% python3 -q
>>> import numpy as np
>>> from numpy import linalg as LA
>>> np.set_printoptions(suppress=True, linewidth=100)
>>> data = np.load("m.npy")
>>> print(data)
[[ 60.994  74.362   6.932 -48.159  76.156  46.029  -5.649]
 [ 40.839  62.955 -30.652 -75.918  19.783  75.124  31.182]
 [ 34.626  51.923 -41.017 -66.663  -3.335  53.13   42.029]
 [ 21.886  42.01  -19.669 -35.023  36.86   31.036  -0.285]
 [ 68.042  79.866 -18.383 -63.583  46.248  44.136  24.072]
 [ 27.488  42.859 -48.93  -56.966 -14.905  33.784  44.617]
 [ 21.753  33.116 -31.055 -29.027   6.619   7.95   18.825]
 [ 48.504  44.935  22.181 -24.956  44.085  23.987  -0.917]
 [ 44.583  53.274  -2.607 -41.306  40.603  36.077   7.335]
 [ 76.337  89.527 -38.732 -71.249  33.915  33.38   41.183]
 [ 45.169  59.933   4.906 -47.707  59.885  56.187  -4.593]]
>>> A2 = data / LA.norm(data, axis=1, keepdims=True)
>>> C2 = A2 @ A2.T
>>> print(np.argwhere(np.triu(np.abs(C2) > 0.95, 1)))
[[ 0  7]
 [ 0  8]
 [ 0 10]
 [ 1  2]
 [ 2  5]
 [ 3  8]
 [ 4  8]
 [ 4  9]
 [ 8 10]]
>>> print((np.abs(C2) > 0.9).astype(int))
[[1 0 0 1 1 0 0 1 1 0 1]
 [0 1 1 1 1 0 0 0 0 1 0]
 [0 1 1 0 0 1 1 0 0 1 0]
 [1 1 0 1 1 0 0 0 1 0 1]
 [1 1 0 1 1 0 0 0 1 1 1]
 [0 0 1 0 0 1 1 0 0 0 0]
 [0 0 1 0 0 1 1 0 0 1 0]
 [1 0 0 0 0 0 0 1 1 0 1]
 [1 0 0 1 1 0 0 1 1 1 1]
 [0 1 1 0 1 0 1 0 1 1 0]
 [1 0 0 1 1 0 0 1 1 0 1]]
>>> print((C2 - 2 * np.eye(11)).round(6).argmax(axis=1))
[10  2  5  8  8  2  9  0  4  4  0]
>>> print(np.round(LA.norm(A2, axis=1), 3))
[1. 1. 1. 1. 1. 1. 1. 1. 1. 1. 1.]
>>> O, evecs = LA.qr(data[:, :3])[0], LA.qr(data[:, 3:])[0]
>>> sigma = LA.svd(O.T @ evecs, compute_uv=False)
>>> print(sigma.round(3))
[1.    0.999 0.993]
>>> print(np.round(np.degrees(np.arccos(sigma.clip(0, 1))), 3))
[0.298 1.971 6.627]
>>> print(round(float(LA.norm(O @ O.T - evecs @ evecs.T, 2)), 3))
1.0
>>> print((sigma > 0.9).sum())
3
>>> P = data @ LA.solve(data.T @ data, data.T)
>>> print(np.round(LA.eigvalsh(P), 3) + 0)
[0. 0. 0. 0. 1. 1. 1. 1. 1. 1. 1.]
>>> print(np.round(np.diag(P), 3))
[0.794 0.56  0.48  0.597 0.743 0.672 0.439 0.81  0.264 0.853 0.789]
>>> print(np.round(P @ data[:, 4], 3))
[ 76.156  19.783  -3.335  36.86   46.248 -14.905   6.619  44.085  40.603  33.915  59.885]
>>> mat = np.loadtxt("arr.csv", delimiter=",")
>>> print(mat)
[[ 0.001 -0.102  0.    -0.281  0.154 -0.001  0.048]
 [ 0.001 -0.055  0.     1.568  0.603 -0.005 -0.011]
 [-0.001  0.155  0.     5.967 -0.295  0.007  0.008]
 [-0.001  0.009  0.    -6.635 -0.863  0.     0.064]
 [ 0.    -0.06   0.     3.427  0.37   0.008  0.039]
 [ 0.001 -0.079  0.     2.038 -0.842 -0.001 -0.04 ]
 [ 0.001  0.35   0.     5.184 -0.481 -0.003 -0.013]
 [-0.003  0.02   0.    -3.522  1.778 -0.007  0.048]
 [ 0.001  0.141  0.     9.21   1.106  0.01   0.1  ]
 [ 0.    -0.231  0.     1.833  0.011 -0.004  0.068]
 [ 0.001  0.182  0.     0.335  1.18  -0.002  0.047]
 [ 0.    -0.098  0.     0.696 -2.346 -0.003 -0.009]
 [-0.001 -0.177  0.    -4.681  0.786  0.004  0.067]
 [-0.001  0.325  0.     6.204 -0.425 -0.005  0.091]
 [-0.001  0.07   0.001  3.376 -0.163  0.004  0.021]
 [-0.003 -0.076  0.    -4.633 -0.588  0.008  0.042]
 [-0.001  0.264  0.    -9.094  0.307 -0.013 -0.057]]
>>> Xs = mat - mat.mean(axis=0)
>>> evecs = LA.svd(Xs)[2][:4]
>>> A2 = Xs - Xs @ evecs.T @ evecs
>>> print(round(float(LA.norm(A2) / LA.norm(Xs)), 3))
0.001
>>> print(np.round((Xs @ evecs.T).std(axis=0), 3))
[4.82  0.934 0.161 0.038]
>>> print(np.round(np.cov(Xs @ evecs.T, rowvar=False), 3) + 0)
[[24.689  0.     0.     0.   ]
 [ 0.     0.927  0.     0.   ]
 [ 0.     0.     0.028  0.   ]
 [ 0.     0.     0.     0.002]]
>>> print(LA.norm(A2, axis=1).round(6).argmax())
15
>>> E = np.loadtxt("test2.csv", delimiter=",")
>>> print(E)
[[0.667 0.333 0.    0.   ]
 [0.333 0.667 0.    0.   ]
 [0.    0.    0.667 0.333]
 [0.    0.    0.    1.   ]]
>>> # 2 blocks once reordered
>>> A2 = E / np.sqrt((E ** 2).mean(axis=1, keepdims=True))
>>> print(np.round(E - E.mean(axis=1, keepdims=True), 3))
[[ 0.417  0.083 -0.25  -0.25 ]
 [ 0.083  0.417 -0.25  -0.25 ]
 [-0.25  -0.25   0.417  0.083]
 [-0.25  -0.25  -0.25   0.75 ]]
>>> print(LA.matrix_rank(E - E.mean(axis=1, keepdims=True)))
3
>>> print(A2[1].round(3))
[0.893 1.789 0.    0.   ]
>>> vals, evecs = LA.eig(E)
>>> print(np.round(np.sort(LA.eigvals(E @ E)), 3))
[0.112 0.445 1.    1.   ]
>>> print(E @ evecs[:, 0] - vals[0] * evecs[:, 0])
[0. 0. 0. 0.]
>>> print(np.round(np.sort(LA.eigvals(E.T)), 3))
[0.334 0.667 1.    1.   ]
>>> print(vals)
[1.    0.334 0.667 1.   ]
>>> X = np.array([[6.0, 5.0, 0.0, 0.0],
...     [5.0, 6.0, 0.0, 0.0],
...     [0.0, 0.0, 6.0, 0.0],
...     [0.0, 0.0, 0.0, 6.0]])
>>> # splits into 3 blocks
>>> vals, evecs = LA.eigh(X)
>>> print(np.round(LA.svd(X, compute_uv=False), 3))
[11.  6.  6.  1.]
>>> print(np.round(evecs @ np.diag(vals) @ evecs.T, 3))
[[6. 5. 0. 0.]
 [5. 6. 0. 0.]
 [0. 0. 6. 0.]
 [0. 0. 0. 6.]]
>>> print(np.round(np.abs(evecs[:, -1]), 3))
[0.707 0.707 0.    0.   ]
>>> print(vals.sum(), np.trace(X))
24.0 24.0
>>> vals, evecs = LA.eigh(X)
>>> x = np.array([1, -1, -2, -3])
>>> print(np.round(evecs * np.abs(vals) @ evecs.T, 3))
[[6. 5. 0. 0.]
 [5. 6. 0. 0.]
 [0. 0. 6. 0.]
 [0. 0. 0. 6.]]
>>> print(np.round(x @ X @ x / (x @ x), 3), vals[0], vals[-1])
5.333 1.0 11.0
>>> print((np.sign(evecs[:, -1].round(6)) == np.sign(evecs[0, -1].round(6))).astype(int))
[1 1 0 0]
>>> A2 = X / LA.norm(X, axis=1, keepdims=True)
>>> C2 = A2 @ A2.T
>>> print(C2[0].round(3))
[1.    0.984 0.    0.   ]
>>> print(C2.round(3))
[[1.    0.984 0.    0.   ]
 [0.984 1.    0.    0.   ]
 [0.    0.    1.    0.   ]
 [0.    0.    0.    1.   ]]
>>> def softmax(z):
...     e = np.exp(z - z.max(axis=-1, keepdims=True))
...     return e / e.sum(axis=-1, keepdims=True)
... 
>>> print(np.round(softmax(data).sum(axis=1), 3))
[1. 1. 1. 1. 1. 1. 1. 1. 1. 1. 1.]
>>> print(np.round(softmax(10 * data[6]), 3) + 0)
[0. 1. 0. 0. 0. 0. 0.]
>>> S = data @ data.T / np.sqrt(7)
>>> print(softmax(S)[6] @ data)
[ 76.337  89.527 -38.732 -71.249  33.915  33.38   41.183]
>>> print(softmax(S).round(6).argmax(axis=1))
[0 9 9 9 9 9 9 0 9 9 0]
>>> print(np.round(softmax(S + np.triu(np.full(S.shape, -np.inf), 1)), 3) + 0)
[[1. 0. 0. 0. 0. 0. 0. 0. 0. 0. 0.]
 [0. 1. 0. 0. 0. 0. 0. 0. 0. 0. 0.]
 [0. 1. 0. 0. 0. 0. 0. 0. 0. 0. 0.]
 [1. 0. 0. 0. 0. 0. 0. 0. 0. 0. 0.]
 [0. 0. 0. 0. 1. 0. 0. 0. 0. 0. 0.]
 [0. 1. 0. 0. 0. 0. 0. 0. 0. 0. 0.]
 [0. 0. 0. 0. 1. 0. 0. 0. 0. 0. 0.]
 [1. 0. 0. 0. 0. 0. 0. 0. 0. 0. 0.]
 [0. 0. 0. 0. 1. 0. 0. 0. 0. 0. 0.]
 [0. 0. 0. 0. 0. 0. 0. 0. 0. 1. 0.]
 [1. 0. 0. 0. 0. 0. 0. 0. 0. 0. 0.]]
>>> m1 = np.load("run2.npy")
>>> print(m1)
[[ 0  2  0  1  2  1  0  1]
 [ 2  1  2  2  0  0  1  2]
 [ 1  2  1  1  0  0  1  1]
 [-6 -1 -6 -5  2  1 -3 -5]]
>>> print(np.unique(m1.round(6), axis=0).shape)
(4, 8)
>>> print(LA.lstsq(m1[:-1].T, m1[-1])[2])
3
>>> print(np.allclose(m1[:-1].T @ LA.lstsq(m1[:-1].T, m1[-1])[0], m1[-1]))
True
>>> U, sigma, Vt = LA.svd(m1)
>>> print(np.argmax(sigma[:-1] / (sigma[1:] + 1e-6)) + 1)
3
>>> A2 = U[:, :3] @ np.diag(sigma[:3]) @ Vt[:3]
>>> print(LA.matrix_rank(m1, rtol=0.05))
3
>>> print(round(LA.norm(m1, 2) / LA.norm(m1), 3))
0.957
>>> print(np.argsort(-LA.norm(m1, axis=0).round(6), kind="stable")[:3])
[0 2 3]
>>> A2 = np.array([[-1], [4], [4], [5], [-3], [3], [-4], [0], [0], [3], [-1]])
>>> basis = np.array([[1, 4, 4, 2, 4, 1, 0, 0]])
>>> rng = np.random.default_rng(607194)
>>> F = A2 @ basis + 0.02 * rng.normal(size=(11, 8))
>>> print(F.round(3))
[[ -0.95   -3.988  -4.013  -2.006  -4.038  -1.03   -0.032   0.01 ]
 [  3.985  15.992  16.039   7.998  15.991   3.987  -0.01   -0.011]
 [  3.984  15.99   15.982   8.049  16.01    4.001  -0.005   0.016]
 [  5.017  19.994  20.016  10.044  19.981   4.994  -0.012  -0.008]
 [ -2.986 -11.982 -12.024  -5.988 -12.01   -3.002   0.006  -0.001]
 [  2.981  12.028  12.012   6.012  11.98    3.009  -0.03    0.032]
 [ -4.027 -16.021 -15.995  -8.007 -16.011  -4.001   0.029  -0.013]
 [ -0.026  -0.017  -0.019   0.011   0.028   0.017   0.003  -0.01 ]
 [ -0.001  -0.008  -0.011   0.003   0.014  -0.021   0.06   -0.026]
 [  2.988  11.98   11.978   5.967  12.021   3.014  -0.028   0.033]
 [ -1.012  -4.025  -3.986  -2.     -3.996  -0.972   0.009   0.013]]
>>> print(round(float(LA.norm(F, 2) / LA.norm(F)), 3))
1.0
>>> print(LA.matrix_rank(F, rtol=0.1))
1
>>> print([round(float(x), 3) for x in LA.svd(F, compute_uv=False)[:3]])
[74.233, 0.111, 0.092]
>>> print(LA.cond(F) > 100)
True
>>> x = np.array([-1, -2, 0, -1, 1, 1, 1, -2])
>>> print(np.round(np.einsum("ij,j->i", F, x), 3))
[  5.81  -23.977 -24.039 -30.07   17.935 -18.154  24.118   0.117   0.12  -17.974   6.077]
>>> print(np.round(F @ x, 3))
[  5.81  -23.977 -24.039 -30.07   17.935 -18.154  24.118   0.117   0.12  -17.974   6.077]
>>> print((F @ x).argmax())
6
>>> print(np.round(F @ np.eye(8)[5], 3))
[-1.03   3.987  4.001  4.994 -3.002  3.009 -4.001  0.017 -0.021  3.014 -0.972]
